% ipython --no-banner

In [1]: import numpy as np

In [2]: np.set_printoptions(precision=1, suppress=True, linewidth=100)

In [3]: def rd(a):
   ...:     return np.round(a, 1) + 0
   ...: 

In [4]: feats = -3 * np.eye(5) + np.ones((5, 5))

In [5]: feats
Out[5]: 
array([[-2.,  1.,  1.,  1.,  1.],
       [ 1., -2.,  1.,  1.,  1.],
       [ 1.,  1., -2.,  1.,  1.],
       [ 1.,  1.,  1., -2.,  1.],
       [ 1.,  1.,  1.,  1., -2.]])

In [6]: rd(np.poly(feats))
Out[6]: array([   1.,   10.,   30.,    0., -135., -162.])

In [7]: print(rd(np.linalg.det(feats[::-1])))
162.0

In [8]: rd(np.linalg.eigvals(feats).sum().real)
Out[8]: np.float64(-10.0)

In [9]: evals, V = np.linalg.eigh(feats)

In [10]: x0 = np.array([0, 7, 0, 8, 0])

In [11]: (np.sign(V[:, -1].round(6)) == np.sign(V[0, -1].round(6))).astype(int)
Out[11]: array([1, 1, 1, 1, 1])

In [12]: rd(V * np.abs(evals) @ V.T)
Out[12]: 
array([[ 2.8, -0.2, -0.2, -0.2, -0.2],
       [-0.2,  2.8, -0.2, -0.2, -0.2],
       [-0.2, -0.2,  2.8, -0.2, -0.2],
       [-0.2, -0.2, -0.2,  2.8, -0.2],
       [-0.2, -0.2, -0.2, -0.2,  2.8]])

In [13]: x0 @ feats @ x0
Out[13]: np.float64(-114.0)

In [14]: rd(np.linalg.eigvalsh(feats[1:, 1:]))
Out[14]: array([-3., -3., -3.,  1.])

In [15]: A = np.load("block12.npy")

In [16]: A
Out[16]: 
array([[ 2,  1, -4,  0],
       [ 1,  0,  5,  4],
       [-3, -3, -2,  1],
       [ 1, -5, -5,  4]])

In [17]: r0 = np.array([0, -1, 0])

In [18]: np.convolve(A[0], r0)
Out[18]: array([ 0, -2, -1,  4,  0,  0])

In [19]: np.correlate(A[0], A[1], "full")
Out[19]: array([  8,  14, -11, -18,   1,  -4,   0])

In [20]: q, Rm = np.linalg.qr(A)

In [21]: rd(np.trace(q @ q.T))
Out[21]: np.float64(4.0)

In [22]: print(rd(q.T @ q))
[[1. 0. 0. 0.]
 [0. 1. 0. 0.]
 [0. 0. 1. 0.]
 [0. 0. 0. 1.]]

In [23]: proj = np.triu(np.array([[1, 2, 2, -1], [1, 0, -1, 0], [-2, -3, 1, -1], [2, 0, 3, 1]]), 1) + np.eye(4)

In [24]: other = proj @ A @ np.linalg.inv(proj)

In [25]: rd(np.linalg.det(other))
Out[25]: np.float64(-280.0)

In [26]: print(proj @ A - A @ proj)
[[-5. -5.  8.  4.]
 [ 3.  1.  0.  5.]
 [-1. 11.  8. -9.]
 [ 0. -2. -7. -4.]]

In [27]: rng = np.random.default_rng(592773)

In [28]: idx = rng.permutation(4)

In [29]: idx
Out[29]: array([0, 3, 1, 2])

In [30]: other = A[idx][:, idx]

In [31]: np.diag(other)
Out[31]: array([ 2,  4,  0, -2])

In [32]: rd(np.sort(np.abs(np.linalg.eigvals(other))))
Out[32]: array([2. , 4.7, 5.4, 5.4])

In [33]: print(np.allclose(other, A))
False

In [34]: other = np.array([[2, 3, 3], [1, -3, 2], [0, 1, 3], [0, 1, 0]])

In [35]: np.einsum("ij,ij->i", A, A)
Out[35]: array([21, 42, 23, 67])

In [36]: A @ other
Out[36]: 
array([[  5,  -1,  -4],
       [  2,  12,  18],
       [ -9,  -1, -21],
       [ -3,  17, -22]])

In [37]: np.einsum("ij->j", A)
Out[37]: array([ 1, -7, -6,  9])

In [38]: F = np.load("sample1.npy")

In [39]: F
Out[39]: 
array([[ 1., -3.,  0.,  0.,  0.,  0.,  0.,  0.,  0.,  0.,  0.],
       [-3., -2., -3.,  0.,  0.,  0.,  0.,  0.,  0.,  0.,  0.],
       [ 0., -3.,  1., -3.,  0.,  0.,  0.,  0.,  0.,  0.,  0.],
       [ 0.,  0., -3., -2., -3.,  0.,  0.,  0.,  0.,  0.,  0.],
       [ 0.,  0.,  0., -3.,  2., -3.,  0.,  0.,  0.,  0.,  0.],
       [ 0.,  0.,  0.,  0., -3.,  1., -3.,  0.,  0.,  0.,  0.],
       [ 0.,  0.,  0.,  0.,  0., -3.,  1., -3.,  0.,  0.,  0.],
       [ 0.,  0.,  0.,  0.,  0.,  0., -3.,  1., -3.,  0.,  0.],
       [ 0.,  0.,  0.,  0.,  0.,  0.,  0., -3., -1., -3.,  0.],
       [ 0.,  0.,  0.,  0.,  0.,  0.,  0.,  0., -3., -2., -3.],
       [ 0.,  0.,  0.,  0.,  0.,  0.,  0.,  0.,  0., -3., -1.]])

In [40]: w1 = np.array([[-1, 0],
    ...:     [1, -2],
    ...:     [1, 0],
    ...:     [2, 0],
    ...:     [-2, 1],
    ...:     [-1, 1],
    ...:     [-1, 1],
    ...:     [-1, 2],
    ...:     [0, -2],
    ...:     [2, 1],
    ...:     [1, 1]])

In [41]: coef = np.array([-2, 1])

In [42]: hid = np.maximum(F @ w1 + coef, 0)

In [43]: rd((hid > 0).mean(axis=0))
Out[43]: array([0.2, 0.5])

In [44]: np.linalg.matrix_rank(hid)
Out[44]: np.int64(2)

In [45]: C = np.array([[-1, -2, 2], [-1, 1, -3]])

In [46]: print((hid @ C).round(6).argmax(axis=1))
[1 1 1 0 0 2 2 1 0 1 0]

In [47]: J = np.load("a.npy")

In [48]: J
Out[48]: 
array([[1, 5, 0, 0],
       [3, 9, 0, 0],
       [0, 0, 1, 5],
       [0, 0, 3, 9]])

In [49]: # 2 blocks once reordered

In [50]: theta = np.radians(60)

In [51]: Rm = np.eye(4)

In [52]: Rm[0, 0] = Rm[1, 1] = np.cos(theta)

In [53]: Rm[0, 1], Rm[1, 0] = -np.sin(theta), np.sin(theta)

In [54]: rd(Rm)
Out[54]: 
array([[ 0.5, -0.9,  0. ,  0. ],
       [ 0.9,  0.5,  0. ,  0. ],
       [ 0. ,  0. ,  1. ,  0. ],
       [ 0. ,  0. ,  0. ,  1. ]])

In [55]: other = J @ Rm.T

In [56]: rd(np.linalg.det(Rm)), np.trace(Rm)
Out[56]: (np.float64(1.0), np.float64(3.0))

In [57]: np.allclose(np.linalg.norm(J, axis=1), np.linalg.norm(other, axis=1))
Out[57]: True

In [58]: print(rd(np.sort(np.linalg.eigvals(Rm).real)))
[0.5 0.5 1.  1. ]

In [59]: rd(np.linalg.det(Rm))
Out[59]: np.float64(1.0)

In [60]: (Rm != 0).astype(int)
Out[60]: 
array([[1, 1, 0, 0],
       [1, 1, 0, 0],
       [0, 0, 1, 0],
       [0, 0, 0, 1]])

In [61]: left, sig, Vh = np.linalg.svd(J)

In [62]: np.argmax(sig[:-1] / (sig[1:] + 1e-6)) + 1
Out[62]: np.int64(2)

In [63]: other = left[:, :2] @ np.diag(sig[:2]) @ Vh[:2]

In [64]: print(np.linalg.matrix_rank(J, rtol=0.05))
4

In [65]: rd(np.linalg.norm(J - other) / np.linalg.norm(J))
Out[65]: np.float64(0.1)

In [66]: np.linalg.matrix_rank(other)
Out[66]: np.int64(2)

In [67]: m1 = np.load("m.npy")

In [68]: print(m1)
[[0 0 0 0 0 0 0 1 0 0 0]
 [0 0 0 1 0 0 0 0 0 0 0]
 [0 0 0 0 1 0 0 0 0 0 0]
 [0 0 0 0 0 0 0 0 1 0 0]
 [1 0 0 0 0 0 0 0 0 0 0]
 [0 0 1 0 0 0 0 0 0 0 0]
 [0 0 0 0 0 0 0 0 0 1 0]
 [0 0 0 0 0 1 0 0 0 0 0]
 [0 0 0 0 0 0 0 0 0 0 1]
 [0 0 0 0 0 0 1 0 0 0 0]
 [0 1 0 0 0 0 0 0 0 0 0]]

In [69]: print(m1[:, 2] @ m1[:, 5])
0

In [70]: m1.T @ m1
Out[70]: 
array([[1, 0, 0, 0, 0, 0, 0, 0, 0, 0, 0],
       [0, 1, 0, 0, 0, 0, 0, 0, 0, 0, 0],
       [0, 0, 1, 0, 0, 0, 0, 0, 0, 0, 0],
       [0, 0, 0, 1, 0, 0, 0, 0, 0, 0, 0],
       [0, 0, 0, 0, 1, 0, 0, 0, 0, 0, 0],
       [0, 0, 0, 0, 0, 1, 0, 0, 0, 0, 0],
       [0, 0, 0, 0, 0, 0, 1, 0, 0, 0, 0],
       [0, 0, 0, 0, 0, 0, 0, 1, 0, 0, 0],
       [0, 0, 0, 0, 0, 0, 0, 0, 1, 0, 0],
       [0, 0, 0, 0, 0, 0, 0, 0, 0, 1, 0],
       [0, 0, 0, 0, 0, 0, 0, 0, 0, 0, 1]])

In [71]: m1 @ m1.T
Out[71]: 
array([[1, 0, 0, 0, 0, 0, 0, 0, 0, 0, 0],
       [0, 1, 0, 0, 0, 0, 0, 0, 0, 0, 0],
       [0, 0, 1, 0, 0, 0, 0, 0, 0, 0, 0],
       [0, 0, 0, 1, 0, 0, 0, 0, 0, 0, 0],
       [0, 0, 0, 0, 1, 0, 0, 0, 0, 0, 0],
       [0, 0, 0, 0, 0, 1, 0, 0, 0, 0, 0],
       [0, 0, 0, 0, 0, 0, 1, 0, 0, 0, 0],
       [0, 0, 0, 0, 0, 0, 0, 1, 0, 0, 0],
       [0, 0, 0, 0, 0, 0, 0, 0, 1, 0, 0],
       [0, 0, 0, 0, 0, 0, 0, 0, 0, 1, 0],
       [0, 0, 0, 0, 0, 0, 0, 0, 0, 0, 1]])

In [72]: rd(np.linalg.pinv(m1))
Out[72]: 
array([[0., 0., 0., 0., 1., 0., 0., 0., 0., 0., 0.],
       [0., 0., 0., 0., 0., 0., 0., 0., 0., 0., 1.],
       [0., 0., 0., 0., 0., 1., 0., 0., 0., 0., 0.],
       [0., 1., 0., 0., 0., 0., 0., 0., 0., 0., 0.],
       [0., 0., 1., 0., 0., 0., 0., 0., 0., 0., 0.],
       [0., 0., 0., 0., 0., 0., 0., 1., 0., 0., 0.],
       [0., 0., 0., 0., 0., 0., 0., 0., 0., 1., 0.],
       [1., 0., 0., 0., 0., 0., 0., 0., 0., 0., 0.],
       [0., 0., 0., 1., 0., 0., 0., 0., 0., 0., 0.],
       [0., 0., 0., 0., 0., 0., 1., 0., 0., 0., 0.],
       [0., 0., 0., 0., 0., 0., 0., 0., 1., 0., 0.]])

In [73]: mat = np.loadtxt("x.csv", delimiter=",")

In [74]: mat
Out[74]: 
array([[  3.9,  -4.1,  -1.8,  -5.7,  -5.9,   0.5],
       [  7.9,  -8.6,  -3.9, -12.3, -11.7,   0.4],
       [ 17.8, -17.7,  -9.1, -27.4, -27.4,  -0.1],
       [-13.6,  14. ,   6.8,  21.1,  20.8,  -0.1],
       [ -4.1,   4.1,   2.5,   5.6,   6.1,   0. ],
       [ 13.6, -14.1,  -7.3, -20.8, -21.1,  -0.1],
       [-16.1,  15.7,   8. ,  24. ,  24. ,   0.1],
       [ 17.8, -18.1,  -9.5, -27.1, -27. ,   0.2],
       [ 13.9, -13.6,  -6.5, -21.1, -21.1,   0.3],
       [ -1.8,   1.9,   1.1,   3. ,   2.8,   0.1],
       [ -8.6,   8.1,   4.1,  12. ,  12.3,  -0.4]])

In [75]: other = np.array([[1, 2], [-5, -5], [-4, -5], [-1, 2], [3, 5], [-1, 2]])

In [76]: np.linalg.matrix_rank(mat @ other)
Out[76]: np.int64(2)

In [77]: rd(np.einsum("ij,ij->i", mat, mat))
Out[77]: array([ 102.8,  439.9, 2214.5, 1305.1,  108.4, 1314.9, 1721.7, 2198.2, 1310.9,   24.9,  451.8])

In [78]: np.linalg.matrix_rank(np.vstack([mat, other.T]))
Out[78]: np.int64(6)

In [79]: rd(np.einsum("ij->j", mat))
Out[79]: array([ 30.7, -32.4, -15.6, -48.7, -48.2,   0.9])
